% python3 -q
>>> import numpy as np
>>> np.set_printoptions(suppress=True, linewidth=140)
>>> mat = np.load("layer4.npy")
>>> print(mat)
[[ -8   2 -10  -7  -4  -2   9]
 [  2  18  -2  -7  -6  -1   7]
 [-10  -2 -18   0  -7   5  -9]
 [ -7  -7   0 -16   2  -2  -2]
 [ -4  -6  -7   2  -8   0  13]
 [ -2  -1   5  -2   0   2   3]
 [  9   7  -9  -2  13   3   2]]
>>> # symmetric
>>> np.all(np.linalg.eigvalsh(mat) > 0)
np.False_
>>> U, s, Vh = np.linalg.svd(mat, full_matrices=False)
>>> print(np.allclose(U * s @ Vh, mat))
True
>>> U.shape, s.shape, Vh.shape
((7, 7), (7,), (7, 7))
>>> np.round(s / s[0], 3)
array([1.   , 0.859, 0.719, 0.654, 0.519, 0.142, 0.112])
>>> r0 = np.array([-1, -3, -2, 0, 2, 2, 1])
>>> Y = mat + np.outer(r0, np.eye(7)[5])
>>> round(np.linalg.det(Y) / np.linalg.det(mat), 3), round(1 + np.linalg.solve(mat, r0)[5], 3)
(np.float64(1.407), np.float64(1.407))
>>> np.linalg.matrix_rank(Y - mat)
np.int64(1)
>>> Y = mat / np.linalg.norm(mat, axis=1, keepdims=True)
>>> G = Y @ Y.T
>>> print(round(float(np.degrees(np.arccos(np.clip(G[5, 1], -1, 1)))), 3))
89.613
>>> np.argwhere(np.triu(np.abs(G) > 0.95, 1))
array([], shape=(0, 2), dtype=int64)
>>> np.round(np.linalg.norm(Y, axis=1), 3)
array([1., 1., 1., 1., 1., 1., 1.])
>>> (np.abs(G) > 0.9).astype(int)
array([[1, 0, 0, 0, 0, 0, 0],
       [0, 1, 0, 0, 0, 0, 0],
       [0, 0, 1, 0, 0, 0, 0],
       [0, 0, 0, 1, 0, 0, 0],
       [0, 0, 0, 0, 1, 0, 0],
       [0, 0, 0, 0, 0, 1, 0],
       [0, 0, 0, 0, 0, 0, 1]])
>>> feats = np.load("w.npy")
>>> feats.round(3)
array([[ 0.148,  0.148, -0.148, -0.03 ,  0.148, -0.089,  0.089, -0.148, -0.148],
       [ 0.148,  0.148, -0.148, -0.03 ,  0.148, -0.089,  0.089, -0.148, -0.148],
       [-0.148, -0.148,  0.148,  0.03 , -0.148,  0.089, -0.089,  0.148,  0.148],
       [-0.03 , -0.03 ,  0.03 ,  0.006, -0.03 ,  0.018, -0.018,  0.03 ,  0.03 ],
       [ 0.148,  0.148, -0.148, -0.03 ,  0.148, -0.089,  0.089, -0.148, -0.148],
       [-0.089, -0.089,  0.089,  0.018, -0.089,  0.053, -0.053,  0.089,  0.089],
       [ 0.089,  0.089, -0.089, -0.018,  0.089, -0.053,  0.053, -0.089, -0.089],
       [-0.148, -0.148,  0.148,  0.03 , -0.148,  0.089, -0.089,  0.148,  0.148],
       [-0.148, -0.148,  0.148,  0.03 , -0.148,  0.089, -0.089,  0.148,  0.148]])
>>> np.round(np.linalg.norm(feats, 1), 3), round(np.linalg.norm(feats, np.inf), 3)
(np.float64(1.095), np.float64(1.095))
>>> round(np.linalg.norm(feats[6], 1), 3), round(float(np.linalg.norm(feats[6], np.inf)), 3)
(np.float64(0.657), 0.089)
>>> np.linalg.norm(feats, axis=1).argmax()
np.int64(0)
>>> round(np.linalg.norm(feats, 2), 3)
np.float64(1.0)
>>> W0 = np.loadtxt("test5.csv", delimiter=",")
>>> W0
array([[3., 1., 8., 8., 6., 0., 3., 5.],
       [5., 3., 1., 8., 8., 6., 0., 3.],
       [3., 5., 3., 1., 8., 8., 6., 0.],
       [0., 3., 5., 3., 1., 8., 8., 6.],
       [6., 0., 3., 5., 3., 1., 8., 8.],
       [8., 6., 0., 3., 5., 3., 1., 8.],
       [8., 8., 6., 0., 3., 5., 3., 1.],
       [1., 8., 8., 6., 0., 3., 5., 3.]])
>>> vec = np.array([-8, -7, -9, 9, 9, 4, -5, -8])
>>> a = np.maximum(W0 @ vec, 0)
>>> print(W0.T @ a)
[370. 222.  74. 592. 592. 444.   0. 222.]
>>> W0 * (a > 1e-9)[:, None]
array([[0., 0., 0., 0., 0., 0., 0., 0.],
       [5., 3., 1., 8., 8., 6., 0., 3.],
       [0., 0., 0., 0., 0., 0., 0., 0.],
       [0., 0., 0., 0., 0., 0., 0., 0.],
       [0., 0., 0., 0., 0., 0., 0., 0.],
       [0., 0., 0., 0., 0., 0., 0., 0.],
       [0., 0., 0., 0., 0., 0., 0., 0.],
       [0., 0., 0., 0., 0., 0., 0., 0.]])
>>> print(np.flatnonzero(a > 1e-9))
[1]
>>> np.maximum(W0 @ (3 * vec), 0)
array([  0., 222.,   0.,   0.,   0.,   0.,   0.,   0.])
>>> def softmax(z):
...     e = np.exp(z - z.max(axis=-1, keepdims=True))
...     return e / e.sum(axis=-1, keepdims=True)
... 
>>> print(np.round(softmax(W0[2] + 2), 3) + 0)
[0.003 0.023 0.003 0.    0.455 0.455 0.062 0.   ]
>>> np.round(softmax(10 * W0[2]), 3) + 0
array([0. , 0. , 0. , 0. , 0.5, 0.5, 0. , 0. ])
>>> np.round(softmax(W0[2]), 3) + 0
array([0.003, 0.023, 0.003, 0.   , 0.455, 0.455, 0.062, 0.   ])
>>> print(np.round(softmax(W0).sum(axis=1), 3))
[1. 1. 1. 1. 1. 1. 1. 1.]
>>> att = W0 @ W0.T / np.sqrt(8)
>>> np.round(softmax(att + np.triu(np.full(att.shape, -np.inf), 1)), 3) + 0
array([[1., 0., 0., 0., 0., 0., 0., 0.],
       [0., 1., 0., 0., 0., 0., 0., 0.],
       [0., 0., 1., 0., 0., 0., 0., 0.],
       [0., 0., 0., 1., 0., 0., 0., 0.],
       [0., 0., 0., 0., 1., 0., 0., 0.],
       [0., 0., 0., 0., 0., 1., 0., 0.],
       [0., 0., 0., 0., 0., 0., 1., 0.],
       [0., 0., 0., 0., 0., 0., 0., 1.]])
>>> softmax(att).round(6).argmax(axis=1)
array([0, 1, 2, 3, 4, 5, 6, 7])
>>> print(np.round(softmax(att)[2] @ W0, 3) + 0)
[3. 5. 3. 1. 8. 8. 6. 0.]
